% ipython --no-banner

In [1]: import numpy as np

In [2]: np.set_printoptions(suppress=True, linewidth=120)

In [3]: def tidy(a):
   ...:     return np.round(a, 2) + 0
   ...: 

In [4]: J = np.array([[0.0, 5.0, 3.0, 4.0, 3.0],
   ...:     [5.0, 0.0, 0.0, 0.0, 0.0],
   ...:     [3.0, 0.0, 0.0, 0.0, 0.0],
   ...:     [4.0, 0.0, 0.0, 0.0, 0.0],
   ...:     [3.0, 0.0, 0.0, 0.0, 0.0]])

In [5]: print(np.all(np.linalg.eigvalsh(J) > 0))
False

In [6]: print(tidy(np.linalg.eigvalsh(J).min()))
-7.68

In [7]: print([round(float(np.linalg.det(J[:i, :i])), 2) + 0 for i in range(1, 6)])
[0.0, -25.0, 0.0, 0.0, 0.0]

In [8]: print([round(float(x), 2) for x in np.linalg.svd(J, compute_uv=False)[:3]])
[7.68, 7.68, 0.0]

In [9]: r0 = np.array([-7, 2, -7])

In [10]: print(np.convolve(J[0], r0))
[  0. -35. -11. -57. -34. -22. -21.]

In [11]: print(np.array([np.convolve(row, r0, "same") for row in J]))
[[-35. -11. -57. -34. -22.]
 [ 10. -35.   0.   0.   0.]
 [  6. -21.   0.   0.   0.]
 [  8. -28.   0.   0.   0.]
 [  6. -21.   0.   0.   0.]]

In [12]: K = np.load("case2.npy")

In [13]: print(tidy(K))
[[ 0.3  -0.35 -0.71 -0.37  0.35  0.15]
 [ 0.1   0.87 -0.15 -0.2   0.35 -0.21]
 [-0.1   0.02  0.46 -0.24  0.46  0.71]
 [ 0.2   0.34 -0.28  0.07 -0.61  0.62]
 [-0.54  0.06 -0.4   0.64  0.31  0.2 ]
 [ 0.74 -0.02  0.16  0.59  0.26  0.04]]

In [14]: # keeps lengths

In [15]: vec = np.array([-5, 0, -2, -4, 0, -5])

In [16]: print(tidy(np.abs(np.linalg.eigvals(K))))
[1. 1. 1. 1. 1. 1.]

In [17]: print(tidy(np.linalg.det(K)))
-1.0

In [18]: print(tidy(K.T @ (K @ vec)))
[-5.  0. -2. -4.  0. -5.]

In [19]: r0 = np.array([0, 0])

In [20]: print(np.convolve(K[1], r0))
[0. 0. 0. 0. 0. 0. 0.]

In [21]: print(tidy(np.linalg.norm(K, axis=0)))
[1. 1. 1. 1. 1. 1.]

In [22]: print(tidy(K @ K.T))
[[1. 0. 0. 0. 0. 0.]
 [0. 1. 0. 0. 0. 0.]
 [0. 0. 1. 0. 0. 0.]
 [0. 0. 0. 1. 0. 0.]
 [0. 0. 0. 0. 1. 0.]
 [0. 0. 0. 0. 0. 1.]]

In [23]: print(tidy(np.linalg.pinv(K)))
[[ 0.3   0.1  -0.1   0.2  -0.54  0.74]
 [-0.35  0.87  0.02  0.34  0.06 -0.02]
 [-0.71 -0.15  0.46 -0.28 -0.4   0.16]
 [-0.37 -0.2  -0.24  0.07  0.64  0.59]
 [ 0.35  0.35  0.46 -0.61  0.31  0.26]
 [ 0.15 -0.21  0.71  0.62  0.2   0.04]]

In [24]: print(tidy(K[:, 4] @ K[:, 0]))
0.0
